% ipython --no-banner

In [1]: import numpy as np

In [2]: np.set_printoptions(precision=2, suppress=True, linewidth=120)

In [3]: def rnd(a):
   ...:     return np.round(a, 2) + 0
   ...: 

In [4]: arr = np.load("case16.npy")

In [5]: arr
Out[5]: 
array([[ 0.1, -0.5, -6. ],
       [-0.9,  2.5, -4. ],
       [ 0.5,  0.1, -4. ]])

In [6]: np.kron(np.eye(2, dtype=int), arr)
Out[6]: 
array([[ 0.1, -0.5, -6. ,  0. , -0. , -0. ],
       [-0.9,  2.5, -4. , -0. ,  0. , -0. ],
       [ 0.5,  0.1, -4. ,  0. ,  0. , -0. ],
       [ 0. , -0. , -0. ,  0.1, -0.5, -6. ],
       [-0. ,  0. , -0. , -0.9,  2.5, -4. ],
       [ 0. ,  0. , -0. ,  0.5,  0.1, -4. ]])

In [7]: rnd(np.linalg.det(2 * arr)), rnd(np.linalg.det(arr))
Out[7]: (np.float64(79.04), np.float64(9.88))

In [8]: q, vecs = np.linalg.qr(arr[:, :1])[0], np.linalg.qr(arr[:, 1:])[0]

In [9]: sig = np.linalg.svd(q.T @ vecs, compute_uv=False)

In [10]: rnd(np.linalg.norm(q @ q.T - vecs @ vecs.T, 2))
Out[10]: np.float64(1.0)

In [11]: rnd(np.degrees(np.arccos(sig.clip(0, 1))))
Out[11]: array([29.01])

In [12]: rnd(sig)
Out[12]: array([0.87])

In [13]: W1 = np.array([[4, 9, 6, 0, 4], [5, 1, 5, 6, 8], [8, 1, 1, 4, 4]])

In [14]: beta = np.array([2, -1, -2, 0, -1])

In [15]: act = np.maximum(arr @ W1 + beta, 0)

In [16]: rnd(act)
Out[16]: 
array([[0. , 0. , 0. , 0. , 0. ],
       [0. , 0. , 1.1, 0. , 0. ],
       [0. , 0. , 0. , 0. , 0. ]])

In [17]: np.linalg.matrix_rank(act)
Out[17]: np.int64(1)

In [18]: rnd((act > 0).mean(axis=0))
Out[18]: array([0.  , 0.  , 0.33, 0.  , 0.  ])

In [19]: C = np.array([[1, 0, -3], [3, 0, 2], [-3, -1, 1], [-1, 1, 2], [-3, 2, -3]])

In [20]: rnd(act @ C)
Out[20]: 
array([[ 0. ,  0. ,  0. ],
       [-3.3, -1.1,  1.1],
       [ 0. ,  0. ,  0. ]])

In [21]: left, sig, VT = np.linalg.svd(arr, full_matrices=False)

In [22]: rnd(sig / sig[0])
Out[22]: array([1.  , 0.31, 0.06])

In [23]: (sig > 1e-8).sum()
Out[23]: np.int64(3)

In [24]: np.abs(left[:, 0]).round(6).argmax()
Out[24]: np.int64(0)

In [25]: rnd(np.cumsum(sig ** 2) / np.sum(sig ** 2))
Out[25]: array([0.91, 1.  , 1.  ])

In [26]: C = 5 * np.array([[-1.7, -0.9, 0.0], [-0.5, 0.8, 1.4], [0.5, -0.3, 0.9]])

In [27]: rng = np.random.default_rng(892478)

In [28]: lab = rng.integers(0, 3, 24)

In [29]: data = C[lab] + rng.normal(size=(24, 3))

In [30]: rnd(data)
Out[30]: 
array([[-9.19, -3.55,  0.53],
       [ 2.11, -1.42,  5.8 ],
       [-2.08,  5.46,  8.92],
       [ 3.69, -2.43,  4.66],
       [-1.47,  4.53,  5.71],
       [-1.55,  4.87,  5.9 ],
       [-7.17, -4.39, -0.9 ],
       [-1.96,  3.63,  5.8 ],
       [-4.24,  3.98,  7.54],
       [ 1.68, -1.96,  3.89],
       [-8.47, -4.77,  1.84],
       [-1.72,  2.2 ,  6.05],
       [-8.66, -4.35,  0.56],
       [-9.45, -5.29, -0.04],
       [ 3.33, -0.9 ,  5.59],
       [-3.35,  3.47,  6.29],
       [ 2.19, -1.43,  4.31],
       [-9.5 , -4.64,  0.79],
       [-2.52,  3.8 ,  7.84],
       [-1.04,  4.08,  8.61],
       [-9.35, -4.86, -0.98],
       [ 1.45, -0.13,  5.58],
       [ 3.12, -2.34,  5.21],
       [-2.38,  4.75,  7.96]])

In [31]: q, r_ = np.linalg.qr(data)

In [32]: q.shape, r_.shape
Out[32]: ((24, 3), (3, 3))

In [33]: rnd(np.abs(np.diag(r_)))
Out[33]: array([25.62, 17.32, 21.68])

In [34]: dist = np.linalg.norm(data[:, None] - data[None], axis=-1)

In [35]: (dist + 1e9 * np.eye(24)).round(6).argmin(axis=1)
Out[35]: array([12, 14, 23, 22,  5,  4, 12,  4, 15, 16, 12,  7, 17, 20,  1,  7,  9, 12, 23, 23, 13,  1,  3, 18])

In [36]: rnd(dist[:5, :5])
Out[36]: 
array([[ 0.  , 12.65, 14.22, 13.57, 12.32],
       [12.65,  0.  ,  8.64,  2.2 ,  6.95],
       [14.22,  8.64,  0.  , 10.67,  3.39],
       [13.57,  2.2 , 10.67,  0.  ,  8.74],
       [12.32,  6.95,  3.39,  8.74,  0.  ]])

In [37]: dist.shape
Out[37]: (24, 24)
